$ python3 -q
>>> import numpy as np
>>> from numpy import linalg as LA
>>> np.set_printoptions(precision=2, suppress=True, linewidth=140, sign=" ")
>>> E = np.load("m.npy")
>>> E
array([[ 81,  41,  10,  34, -19, -25, -27, -41,   1,   2,  30],
       [ 41,  83,  11,   4,  -4, -13,  11,  15, -12,  19,  39],
       [ 10,  11, 104,   4, -15, -36, -23, -20, -38, -33,  90],
       [ 34,   4,   4, 101, -40, -23,  32, -49,  20,  11,   9],
       [-19,  -4, -15, -40, 131, -27, -19,  -9, -46, -92, -28],
       [-25, -13, -36, -23, -27, 143,  13,  26,  98,  44, -20],
       [-27,  11, -23,  32, -19,  13, 127,  17,  22,  37, -35],
       [-41,  15, -20, -49,  -9,  26,  17, 122,  42,   3, -48],
       [  1, -12, -38,  20, -46,  98,  22,  42, 122,   6, -56],
       [  2,  19, -33,  11, -92,  44,  37,   3,   6, 170,  31],
       [ 30,  39,  90,   9, -28, -20, -35, -48, -56,  31, 128]])
>>> def softmax(z):
...     e = np.exp(z - z.max(axis=-1, keepdims=True))
...     return e / e.sum(axis=-1, keepdims=True)
... 
>>> softmax(E).sum(axis=1)
array([ 1.,  1.,  1.,  1.,  1.,  1.,  1.,  1.,  1.,  1.,  1.])
>>> np.round(softmax(E[8]), 2) + 0
array([ 0.,  0.,  0.,  0.,  0.,  0.,  0.,  0.,  1.,  0.,  0.])
>>> att = E @ E.T / np.sqrt(11)
>>> softmax(att).round(6).argmax(axis=1)
array([  0,   1,  10,   3,   4,   5,   6,   7,   8,   9,  10])
>>> np.round(softmax(att), 2) + 0
array([[ 1.,  0.,  0.,  0.,  0.,  0.,  0.,  0.,  0.,  0.,  0.],
       [ 0.,  1.,  0.,  0.,  0.,  0.,  0.,  0.,  0.,  0.,  0.],
       [ 0.,  0.,  0.,  0.,  0.,  0.,  0.,  0.,  0.,  0.,  1.],
       [ 0.,  0.,  0.,  1.,  0.,  0.,  0.,  0.,  0.,  0.,  0.],
       [ 0.,  0.,  0.,  0.,  1.,  0.,  0.,  0.,  0.,  0.,  0.],
       [ 0.,  0.,  0.,  0.,  0.,  1.,  0.,  0.,  0.,  0.,  0.],
       [ 0.,  0.,  0.,  0.,  0.,  0.,  1.,  0.,  0.,  0.,  0.],
       [ 0.,  0.,  0.,  0.,  0.,  0.,  0.,  1.,  0.,  0.,  0.],
       [ 0.,  0.,  0.,  0.,  0.,  0.,  0.,  0.,  1.,  0.,  0.],
       [ 0.,  0.,  0.,  0.,  0.,  0.,  0.,  0.,  0.,  1.,  0.],
       [ 0.,  0.,  0.,  0.,  0.,  0.,  0.,  0.,  0.,  0.,  1.]])
>>> feats = np.loadtxt("data.csv", delimiter=",")
>>> feats
array([[ 0.,  0.,  0.,  0.,  0.,  0.,  0.,  0.,  1.,  0.],
       [ 0.,  0.,  0.,  1.,  0.,  0.,  0.,  0.,  0.,  0.],
       [ 0.,  0.,  0.,  0.,  0.,  1.,  0.,  0.,  0.,  0.],
       [ 1.,  0.,  0.,  0.,  0.,  0.,  0.,  0.,  0.,  0.],
       [ 0.,  0.,  1.,  0.,  0.,  0.,  0.,  0.,  0.,  0.],
       [ 0.,  1.,  0.,  0.,  0.,  0.,  0.,  0.,  0.,  0.],
       [ 0.,  0.,  0.,  0.,  1.,  0.,  0.,  0.,  0.,  0.],
       [ 0.,  0.,  0.,  0.,  0.,  0.,  1.,  0.,  0.,  0.],
       [ 0.,  0.,  0.,  0.,  0.,  0.,  0.,  1.,  0.,  0.],
       [ 0.,  0.,  0.,  0.,  0.,  0.,  0.,  0.,  0.,  1.]])
>>> x0 = np.array([8, 5, 6, 6, -4, 8, -5, 2, -5, -7])
>>> h1 = np.maximum(feats @ x0, 0)
>>> np.maximum(feats @ (3 * x0), 0)
array([  0.,  18.,  24.,  24.,  18.,  15.,   0.,   0.,   6.,   0.])
>>> feats * (h1 > 1e-9)[:, None]
array([[ 0.,  0.,  0.,  0.,  0.,  0.,  0.,  0.,  0.,  0.],
       [ 0.,  0.,  0.,  1.,  0.,  0.,  0.,  0.,  0.,  0.],
       [ 0.,  0.,  0.,  0.,  0.,  1.,  0.,  0.,  0.,  0.],
       [ 1.,  0.,  0.,  0.,  0.,  0.,  0.,  0.,  0.,  0.],
       [ 0.,  0.,  1.,  0.,  0.,  0.,  0.,  0.,  0.,  0.],
       [ 0.,  1.,  0.,  0.,  0.,  0.,  0.,  0.,  0.,  0.],
       [ 0.,  0.,  0.,  0.,  0.,  0.,  0.,  0.,  0.,  0.],
       [ 0.,  0.,  0.,  0.,  0.,  0.,  0.,  0.,  0.,  0.],
       [ 0.,  0.,  0.,  0.,  0.,  0.,  0.,  1.,  0.,  0.],
       [ 0.,  0.,  0.,  0.,  0.,  0.,  0.,  0.,  0.,  0.]])
>>> np.maximum(feats @ x0, 0) - np.maximum(-feats @ x0, 0)
array([-5.,  6.,  8.,  8.,  6.,  5., -4., -5.,  2., -7.])
>>> LA.norm(feats, axis=0)
array([ 1.,  1.,  1.,  1.,  1.,  1.,  1.,  1.,  1.,  1.])
>>> feats @ feats.T
array([[ 1.,  0.,  0.,  0.,  0.,  0.,  0.,  0.,  0.,  0.],
       [ 0.,  1.,  0.,  0.,  0.,  0.,  0.,  0.,  0.,  0.],
       [ 0.,  0.,  1.,  0.,  0.,  0.,  0.,  0.,  0.,  0.],
       [ 0.,  0.,  0.,  1.,  0.,  0.,  0.,  0.,  0.,  0.],
       [ 0.,  0.,  0.,  0.,  1.,  0.,  0.,  0.,  0.,  0.],
       [ 0.,  0.,  0.,  0.,  0.,  1.,  0.,  0.,  0.,  0.],
       [ 0.,  0.,  0.,  0.,  0.,  0.,  1.,  0.,  0.,  0.],
       [ 0.,  0.,  0.,  0.,  0.,  0.,  0.,  1.,  0.,  0.],
       [ 0.,  0.,  0.,  0.,  0.,  0.,  0.,  0.,  1.,  0.],
       [ 0.,  0.,  0.,  0.,  0.,  0.,  0.,  0.,  0.,  1.]])
>>> feats.T @ feats
array([[ 1.,  0.,  0.,  0.,  0.,  0.,  0.,  0.,  0.,  0.],
       [ 0.,  1.,  0.,  0.,  0.,  0.,  0.,  0.,  0.,  0.],
       [ 0.,  0.,  1.,  0.,  0.,  0.,  0.,  0.,  0.,  0.],
       [ 0.,  0.,  0.,  1.,  0.,  0.,  0.,  0.,  0.,  0.],
       [ 0.,  0.,  0.,  0.,  1.,  0.,  0.,  0.,  0.,  0.],
       [ 0.,  0.,  0.,  0.,  0.,  1.,  0.,  0.,  0.,  0.],
       [ 0.,  0.,  0.,  0.,  0.,  0.,  1.,  0.,  0.,  0.],
       [ 0.,  0.,  0.,  0.,  0.,  0.,  0.,  1.,  0.,  0.],
       [ 0.,  0.,  0.,  0.,  0.,  0.,  0.,  0.,  1.,  0.],
       [ 0.,  0.,  0.,  0.,  0.,  0.,  0.,  0.,  0.,  1.]])
>>> feats.shape
(10, 10)
>>> LA.rank(feats)
Traceback (most recent call last):
  File "<python-input-22>", line 1, in <module>
    LA.rank(feats)
    ^^^^^^^
AttributeError: module 'numpy.linalg' has no attribute 'rank'
>>> np.abs(feats).max()
np.float64(1.0)
>>> np.diff(feats, axis=0)
array([[ 0.,  0.,  0.,  1.,  0.,  0.,  0.,  0., -1.,  0.],
       [ 0.,  0.,  0., -1.,  0.,  1.,  0.,  0.,  0.,  0.],
       [ 1.,  0.,  0.,  0.,  0., -1.,  0.,  0.,  0.,  0.],
       [-1.,  0.,  1.,  0.,  0.,  0.,  0.,  0.,  0.,  0.],
       [ 0.,  1., -1.,  0.,  0.,  0.,  0.,  0.,  0.,  0.],
       [ 0., -1.,  0.,  0.,  1.,  0.,  0.,  0.,  0.,  0.],
       [ 0.,  0.,  0.,  0., -1.,  0.,  1.,  0.,  0.,  0.],
       [ 0.,  0.,  0.,  0.,  0.,  0., -1.,  1.,  0.,  0.],
       [ 0.,  0.,  0.,  0.,  0.,  0.,  0., -1.,  0.,  1.]])
>>> feats.sum(axis=0)
array([ 1.,  1.,  1.,  1.,  1.,  1.,  1.,  1.,  1.,  1.])
>>> np.count_nonzero(feats)
np.int64(10)
>>> feats[10]
Traceback (most recent call last):
  File "<python-input-27>", line 1, in <module>
    feats[10]
    ~~~~~^^^^
IndexError: index 10 is out of bounds for axis 0 with size 10
>>> LA.svd(feats, compute_uv=False)
array([ 1.,  1.,  1.,  1.,  1.,  1.,  1.,  1.,  1.,  1.])
>>> arr = np.load("mat.npy")
>>> arr
array([[  3,   4,   5,   6,   7],
       [  8,   9,  10,  11,  12],
       [ 13,  14,  15,  16,  17],
       [ 18,  19,  20,  21,  22],
       [ 23,  24,  25,  26,  27],
       [ 28,  29,  30,  31,  32],
       [ 33,  34,  35,  36,  37],
       [ 38,  39,  40,  41,  42]])
>>> Uu, sv, Vt = LA.svd(arr)
>>> V = Vt[:(sv > 1e-8).sum()]
>>> rng = np.random.default_rng(51925)
>>> x0 = arr[3] + -2 * arr[0] + rng.integers(2) * np.eye(5)[0]
>>> x0
array([ 12.,  11.,  10.,   9.,   8.])
>>> LA.matrix_rank(np.vstack([arr, x0]))
np.int64(2)
>>> np.diag(V.T @ V)
array([ 0.6,  0.3,  0.2,  0.3,  0.6])
>>> np.allclose(V.T @ V @ x0, x0)
True
>>> np.round(V.T @ V, 2) + 0
array([[ 0.6,  0.4,  0.2,  0. , -0.2],
       [ 0.4,  0.3,  0.2,  0.1,  0. ],
       [ 0.2,  0.2,  0.2,  0.2,  0.2],
       [ 0. ,  0.1,  0.2,  0.3,  0.4],
       [-0.2,  0. ,  0.2,  0.4,  0.6]])
>>> round(LA.norm(x0 - V.T @ V @ x0), 2)
np.float64(0.0)
